% ipython --no-banner

In [1]: import numpy as np

In [2]: np.set_printoptions(precision=2, suppress=True, linewidth=160, legacy="1.25")

In [3]: def rnd(a):
   ...:     return np.round(a, 2) + 0
   ...: 

In [4]: J = np.array([[0, 0, 0, 0, 0, 0, 0, 0],
   ...:     [0, -2, 0, 0, 0, 0, 0, 0],
   ...:     [0, 0, 0, 0, 0, 0, 0, 0],
   ...:     [0, 0, 0, 0, 0, 0, 0, 0],
   ...:     [0, 0, 0, 0, 1, 0, 0, 0],
   ...:     [0, 0, 0, 0, 0, 2, 0, 0],
   ...:     [0, 0, 0, 0, 0, 0, 0, 0],
   ...:     [0, 0, 0, 0, 0, 0, 0, -1]])

In [5]: print(rnd(np.linalg.norm(J, axis=0)))
[0. 2. 0. 0. 1. 2. 0. 1.]

In [6]: print(rnd(np.linalg.pinv(J)))
[[ 0.   0.   0.   0.   0.   0.   0.   0. ]
 [ 0.  -0.5  0.   0.   0.   0.   0.   0. ]
 [ 0.   0.   0.   0.   0.   0.   0.   0. ]
 [ 0.   0.   0.   0.   0.   0.   0.   0. ]
 [ 0.   0.   0.   0.   1.   0.   0.   0. ]
 [ 0.   0.   0.   0.   0.   0.5  0.   0. ]
 [ 0.   0.   0.   0.   0.   0.   0.   0. ]
 [ 0.   0.   0.   0.   0.   0.   0.  -1. ]]

In [7]: print(rnd(np.linalg.norm(J, 2) / np.linalg.norm(J)))
0.63

In [8]: print(np.argsort(-np.linalg.norm(J, axis=0).round(6), kind="stable")[:3])
[1 5 4]

In [9]: print(np.linalg.matrix_rank(J, rtol=0.1))
4

In [10]: print(np.linalg.cond(J) > 100)
True

In [11]: print(np.abs(np.diag(np.linalg.qr(J)[1])) > 1e-9)
[False  True False False  True  True False  True]

In [12]: print(rnd(np.trace(np.linalg.pinv(J) @ J)))
4.0

In [13]: print(np.allclose(J[:-1].T @ np.linalg.lstsq(J[:-1].T, J[-1])[0], J[-1]))
False

In [14]: K = np.array([[4.0, 1.0, 0.0, 0.0, 0.0, 0.0],
    ...:     [0.0, 4.0, 1.0, 0.0, 0.0, 0.0],
    ...:     [0.0, 0.0, 4.0, 1.0, 0.0, 0.0],
    ...:     [0.0, 0.0, 0.0, 4.0, 1.0, 0.0],
    ...:     [0.0, 0.0, 0.0, 0.0, 4.0, 1.0],
    ...:     [0.0, 0.0, 0.0, 0.0, 0.0, 4.0]])

In [15]: vec = np.array([0, -1, 1, -2, -2, 0])

In [16]: rhs = K @ vec

In [17]: print(rhs)
[ -1.  -3.   2. -10.  -8.   0.]

In [18]: print(rnd(np.linalg.solve(K, rhs + K[:, 1])))
[ 0.  0.  1. -2. -2.  0.]

In [19]: print(rnd(np.linalg.solve(K, K[:, 2])))
[0. 0. 1. 0. 0. 0.]

In [20]: print(rnd(np.linalg.solve(K, rhs)))
[ 0. -1.  1. -2. -2.  0.]

In [21]: r0 = np.array([-3, 3])

In [22]: print(np.correlate(K[2], K[4], "full"))
[ 0.  0.  4. 17.  4.  0.  0.  0.  0.  0.  0.]

In [23]: print(np.convolve(K[2], r0))
[  0.   0. -12.   9.   3.   0.   0.]

In [24]: print(np.array([np.convolve(row, r0, "same") for row in K]))
[[-12.   9.   3.   0.   0.   0.]
 [  0. -12.   9.   3.   0.   0.]
 [  0.   0. -12.   9.   3.   0.]
 [  0.   0.   0. -12.   9.   3.]
 [  0.   0.   0.   0. -12.   9.]
 [  0.   0.   0.   0.   0. -12.]]

In [25]: print(np.cross(K[2, :3], K[4, :3]))
[0. 0. 0.]

In [26]: print(np.polyval(r0, K[2]))
[ 3.  3. -9.  0.  3.  3.]

In [27]: rk = np.linalg.matrix_rank(J)

In [28]: print(rk)
4

In [29]: null = np.linalg.svd(J)[2][rk:].T

In [30]: print([int(np.linalg.matrix_rank(J[:i])) for i in range(1, len(J) + 1)])
[0, 1, 1, 1, 2, 3, 3, 4]

In [31]: print(np.linalg.matrix_rank(J.T @ J), np.linalg.matrix_rank(J @ J.T))
4 4

In [32]: print([int(np.linalg.matrix_rank(J[:, :j + 1])) for j in range(8)])
[0, 1, 1, 1, 2, 3, 3, 4]

In [33]: M2 = np.array([[0, 7], [3, 4], [1, 0]])

In [34]: m1 = np.kron(np.eye(3, dtype=int), M2)

In [35]: print(m1)
[[0 7 0 0 0 0]
 [3 4 0 0 0 0]
 [1 0 0 0 0 0]
 [0 0 0 7 0 0]
 [0 0 3 4 0 0]
 [0 0 1 0 0 0]
 [0 0 0 0 0 7]
 [0 0 0 0 3 4]
 [0 0 0 0 1 0]]

In [36]: r0, g = m1[5], m1[7]

In [37]: print(r0 @ g)
0

In [38]: print(r0 @ r0)
1

In [39]: pr = (r0 @ g) / (r0 @ r0) * r0

In [40]: print(pr)
[0. 0. 0. 0. 0. 0.]

In [41]: print(g - pr)
[0. 0. 0. 0. 3. 4.]

In [42]: print((g - pr) @ r0)
0.0

In [43]: print(rnd(np.linalg.norm(r0 + g) ** 2 + np.linalg.norm(r0 - g) ** 2))
52.0

In [44]: G = m1.T @ m1

In [45]: print(np.trace(G), (m1 ** 2).sum())
225 225

In [46]: print(G)
[[10 12  0  0  0  0]
 [12 65  0  0  0  0]
 [ 0  0 10 12  0  0]
 [ 0  0 12 65  0  0]
 [ 0  0  0  0 10 12]
 [ 0  0  0  0 12 65]]

In [47]: print(np.diag(G))
[10 65 10 65 10 65]

In [48]: print(np.linalg.matrix_rank(G))
6

In [49]: print(rnd(np.linalg.svd(m1, compute_uv=False) ** 2))
[67.5 67.5 67.5  7.5  7.5  7.5]

In [50]: print(rnd(np.linalg.eigvalsh(G)[::-1]))
[67.5 67.5 67.5  7.5  7.5  7.5]

In [51]: print((m1 @ m1.T).shape)
(9, 9)

In [52]: hat = m1 @ np.linalg.solve(m1.T @ m1, m1.T)

In [53]: print(rnd(np.trace(hat)))
6.0

In [54]: print(np.allclose(hat @ hat, hat))
True

In [55]: print(rnd(np.linalg.eigvalsh(hat)))
[0. 0. 0. 1. 1. 1. 1. 1. 1.]

In [56]: print(np.linalg.matrix_rank(np.eye(9) - hat))
3

In [57]: M2 = np.array([[-2, -1, 1],
    ...:     [-1, -2, 0],
    ...:     [0, 1, 1],
    ...:     [0, -2, 0],
    ...:     [1, -1, -2],
    ...:     [-1, -1, -2]])

In [58]: print(M2.T @ m1.T)
[[ -7 -10  -2   0   0   0  -7  -1   1]
 [-14 -11  -1 -14  -5   1  -7  -7  -1]
 [  0   3   1   0   3   1 -14 -14  -2]]

In [59]: print(m1 @ M2)
[[ -7 -14   0]
 [-10 -11   3]
 [ -2  -1   1]
 [  0 -14   0]
 [  0  -5   3]
 [  0   1   1]
 [ -7  -7 -14]
 [ -1  -7 -14]
 [  1  -1  -2]]

In [60]: print(np.vstack([m1, M2.T]).shape)
(12, 6)

In [61]: print(np.linalg.matrix_rank(m1 @ M2))
3

In [62]: print(np.einsum("ij->j", m1))
[ 4 11  4 11  4 11]

In [63]: A = np.loadtxt("run19.csv", delimiter=",")

In [64]: print(A)
[[0. 1. 0. 0. 0. 0. 0. 0. 0. 0. 0.]
 [0. 0. 0. 0. 0. 0. 1. 0. 0. 0. 0.]
 [0. 0. 0. 0. 0. 0. 0. 0. 0. 1. 0.]
 [0. 0. 0. 0. 0. 1. 0. 0. 0. 0. 0.]
 [0. 0. 1. 0. 0. 0. 0. 0. 0. 0. 0.]
 [0. 0. 0. 0. 1. 0. 0. 0. 0. 0. 0.]
 [0. 0. 0. 0. 0. 0. 0. 1. 0. 0. 0.]
 [0. 0. 0. 0. 0. 0. 0. 0. 1. 0. 0.]
 [0. 0. 0. 1. 0. 0. 0. 0. 0. 0. 0.]
 [0. 0. 0. 0. 0. 0. 0. 0. 0. 0. 1.]
 [1. 0. 0. 0. 0. 0. 0. 0. 0. 0. 0.]]

In [65]: vec = np.array([-2, -3, -1, -3, -1, 1, 2, -3, -1, 0, -3])

In [66]: print(A @ np.ones(11))
[1. 1. 1. 1. 1. 1. 1. 1. 1. 1. 1.]

In [67]: print(A @ (2 * vec))
[-6.  4.  0.  2. -2. -2. -6. -2. -6. -6. -4.]

In [68]: print((A @ vec).argmax())
1

In [69]: print(A @ vec)
[-3.  2.  0.  1. -1. -1. -3. -1. -3. -3. -2.]

In [70]: vec = np.array([-5, 4, 4, -5, -5, 1, -5, 2, 1, 4, -1])

In [71]: print(rnd(np.linalg.det(A)))
1.0

In [72]: print(rnd(np.abs(np.linalg.eigvals(A))))
[1. 1. 1. 1. 1. 1. 1. 1. 1. 1. 1.]

In [73]: print(rnd(np.linalg.inv(A)))
[[0. 0. 0. 0. 0. 0. 0. 0. 0. 0. 1.]
 [1. 0. 0. 0. 0. 0. 0. 0. 0. 0. 0.]
 [0. 0. 0. 0. 1. 0. 0. 0. 0. 0. 0.]
 [0. 0. 0. 0. 0. 0. 0. 0. 1. 0. 0.]
 [0. 0. 0. 0. 0. 1. 0. 0. 0. 0. 0.]
 [0. 0. 0. 1. 0. 0. 0. 0. 0. 0. 0.]
 [0. 1. 0. 0. 0. 0. 0. 0. 0. 0. 0.]
 [0. 0. 0. 0. 0. 0. 1. 0. 0. 0. 0.]
 [0. 0. 0. 0. 0. 0. 0. 1. 0. 0. 0.]
 [0. 0. 1. 0. 0. 0. 0. 0. 0. 0. 0.]
 [0. 0. 0. 0. 0. 0. 0. 0. 0. 1. 0.]]
